>>> import numpy as np
>>> from numpy import linalg as LA
>>> np.set_printoptions(precision=1, suppress=True, linewidth=100, legacy="1.25")
>>> E = np.diag(np.array([3, -2])) + -3 * np.eye(2, k=1) + -3 * np.eye(2, k=-1)
>>> E
array([[ 3., -3.],
       [-3., -2.]])
>>> ev, vecs = LA.eigh(E)
>>> np.unique(ev.round(6) + 0, return_counts=True)[1]
array([1, 1])
>>> LA.eigvalsh(E @ E)
array([11.6, 19.4])
>>> ev
array([-3.4,  4.4])
>>> round(float(ev.sum()), 1), np.trace(E)
(1.0, 1.0)
>>> np.abs(vecs[:, -1]).round(6).argmax()
0
>>> np.round(vecs.T @ vecs, 1) + 0
array([[1., 0.],
       [0., 1.]])
>>> data = np.loadtxt("sample19.csv", delimiter=",")
>>> data
array([[  5.,  -3.,   1.,   0.],
       [ -4.,   3.,  -2.,   0.],
       [-14.,   9.,  -4.,   0.],
       [ -4.,   3.,  -2.,   0.]])
>>> np.unique(data.round(6), axis=0).shape
(3, 4)
>>> try:
...     LA.inv(data)
... except LA.LinAlgError as e:
...     print(e)
... 
Singular matrix
>>> round(float(np.trace(LA.pinv(data) @ data)), 1)
2.0
>>> K = np.load("data.npy")
>>> K
array([[ 1.3, -0.4, -0.1,  0.6,  0.5],
       [ 1. , -1.7,  0.2, -0.3, -1.5],
       [-0.6, -0.1,  0. ,  0.7, -5. ]])
>>> other = K / np.sqrt((K ** 2).mean(axis=1, keepdims=True))
>>> LA.matrix_rank(K - K.mean(axis=1, keepdims=True))
3
>>> def softmax(z):
...     e = np.exp(z - z.max(axis=-1, keepdims=True))
...     return e / e.sum(axis=-1, keepdims=True)
... 
>>> np.round(softmax(K[2]), 1) + 0
array([0.1, 0.2, 0.2, 0.5, 0. ])
>>> softmax(K).sum(axis=1)
array([1., 1., 1.])
>>> np.round(softmax(10 * K[2]), 1) + 0
array([0., 0., 0., 1., 0.])
>>> att = K @ K.T / np.sqrt(5)
>>> np.round(softmax(att + np.triu(np.full(att.shape, -np.inf), 1)), 1) + 0
array([[1. , 0. , 0. ],
       [0.1, 0.9, 0. ],
       [0. , 0. , 1. ]])
>>> np.round(softmax(att)[2] @ K, 1) + 0
array([-0.6, -0.1,  0. ,  0.7, -5. ])
>>> softmax(att).round(6).argmax(axis=1)
array([0, 2, 2])
>>> other = np.array([[-2, 3], [2, -3]])
>>> C = np.kron(other, K)
>>> C
array([[ -2.6,   0.8,   0.2,  -1.2,  -1. ,   3.9,  -1.2,  -0.3,   1.8,   1.5],
       [ -2. ,   3.4,  -0.4,   0.6,   3. ,   3. ,  -5.1,   0.6,  -0.9,  -4.5],
       [  1.2,   0.2,  -0. ,  -1.4,  10. ,  -1.8,  -0.3,   0. ,   2.1, -15. ],
       [  2.6,  -0.8,  -0.2,   1.2,   1. ,  -3.9,   1.2,   0.3,  -1.8,  -1.5],
       [  2. ,  -3.4,   0.4,  -0.6,  -3. ,  -3. ,   5.1,  -0.6,   0.9,   4.5],
       [ -1.2,  -0.2,   0. ,   1.4, -10. ,   1.8,   0.3,  -0. ,  -2.1,  15. ]])
>>> C.shape
(6, 10)
>>> W1 = np.array([[2, 1, 2, 3, 0, 3],
...     [1, 2, 2, 0, 2, 3],
...     [2, 0, 0, 2, 3, 2],
...     [1, 2, 3, 1, 3, 3],
...     [1, 2, 3, 3, 3, 1]])
>>> b = np.array([0, 9, 0, 0, 1, 6])
>>> H = np.maximum(K @ W1 + b, 0)
>>> (H > 0).mean(axis=0)
array([0.3, 0.7, 0.3, 0.3, 0.3, 1. ])
>>> LA.matrix_rank(H)
3
>>> C = np.array([[2, 0, -1],
...     [-2, 2, -1],
...     [1, 2, 0],
...     [0, -1, 2],
...     [-2, -1, 1],
...     [2, 0, -2]])
>>> W1 @ C
array([[10,  3, -3],
       [ 2,  6, -7],
       [ 2, -5,  1],
       [ 1,  6, -4],
       [-3,  4,  4]])
>>> H @ C
array([[  3.1,  24.6, -21.6],
       [ -2.2,   6. ,  -6.8],
       [  2. ,   0. ,  -2. ]])
>>> (H @ C).round(6).argmax(axis=1)
array([1, 1, 0])
>>> T = np.stack([K, 3 * K, K[::-1]])
>>> LA.norm(T, axis=(1, 2))
array([ 5.9, 17.6,  5.9])
>>> T.sum(axis=0)
array([[  4.6,  -1.7,  -0.4,   3.1,  -3. ],
       [  5. ,  -8.5,   1. ,  -1.5,  -7.5],
       [ -1.1,  -0.8,  -0.1,   3.4, -19.5]])
>>> LA.matrix_rank(T.reshape(3, -1))
2
>>> (T @ K.T).shape
(3, 3, 3)
>>> T.shape
(3, 3, 5)
>>> LA.matrix_rank(T)
array([3, 3, 3])
>>> rng = np.random.default_rng(85)
>>> m1 = np.triu(rng.random((3, 3)) < 0.8, 1).astype(int)
>>> m1 = m1 + m1.T
>>> m1
array([[0, 1, 1],
       [1, 0, 1],
       [1, 1, 0]])
>>> ev, vecs = LA.eig(m1)
>>> np.sort(LA.eigvals(m1 @ m1))
array([1., 1., 4.])
>>> other = m1 + rng.integers(-2, 3, (3, 1)) @ rng.integers(-2, 3, (1, 3))
>>> other
array([[-2, -1,  1],
       [ 1,  0,  1],
       [ 5,  5,  0]])
>>> LA.matrix_rank(other - m1, tol=1e-8)
1
>>> np.round(LA.svd(other - m1, compute_uv=False), 1) + 0
array([6.3, 0. , 0. ])
>>> other - m1
array([[-2, -2,  0],
       [ 0,  0,  0],
       [ 4,  4,  0]])
>>> other = data / LA.norm(data, axis=1, keepdims=True)
>>> gram = other @ other.T
>>> gram
array([[ 1., -1., -1., -1.],
       [-1.,  1.,  1.,  1.],
       [-1.,  1.,  1.,  1.],
       [-1.,  1.,  1.,  1.]])
>>> np.argwhere(np.triu(np.abs(gram) > 0.95, 1))
array([[0, 1],
       [0, 2],
       [0, 3],
       [1, 2],
       [1, 3],
       [2, 3]])
>>> gram[1]
array([-1.,  1.,  1.,  1.])
>>> np.round(np.degrees(np.arccos(np.clip(gram[1, 3], -1, 1))), 1)
0.0
>>> hat = np.triu(np.array([[-2, 1, -6], [-9, 0, -4], [-2, 7, 6]]), 1) + np.eye(3)
>>> other = hat @ m1 @ LA.inv(hat)
>>> np.poly(other)
array([ 1.,  0., -3., -2.])
>>> other
array([[ -5.,   0., -28.],
       [ -3.,  -1., -21.],
       [  1.,   0.,   6.]])
>>> LA.matrix_rank(other)
3
>>> np.trace(other), np.trace(m1)
(0.0, 0)
>>> round(float(LA.det(other)), 1)
2.0
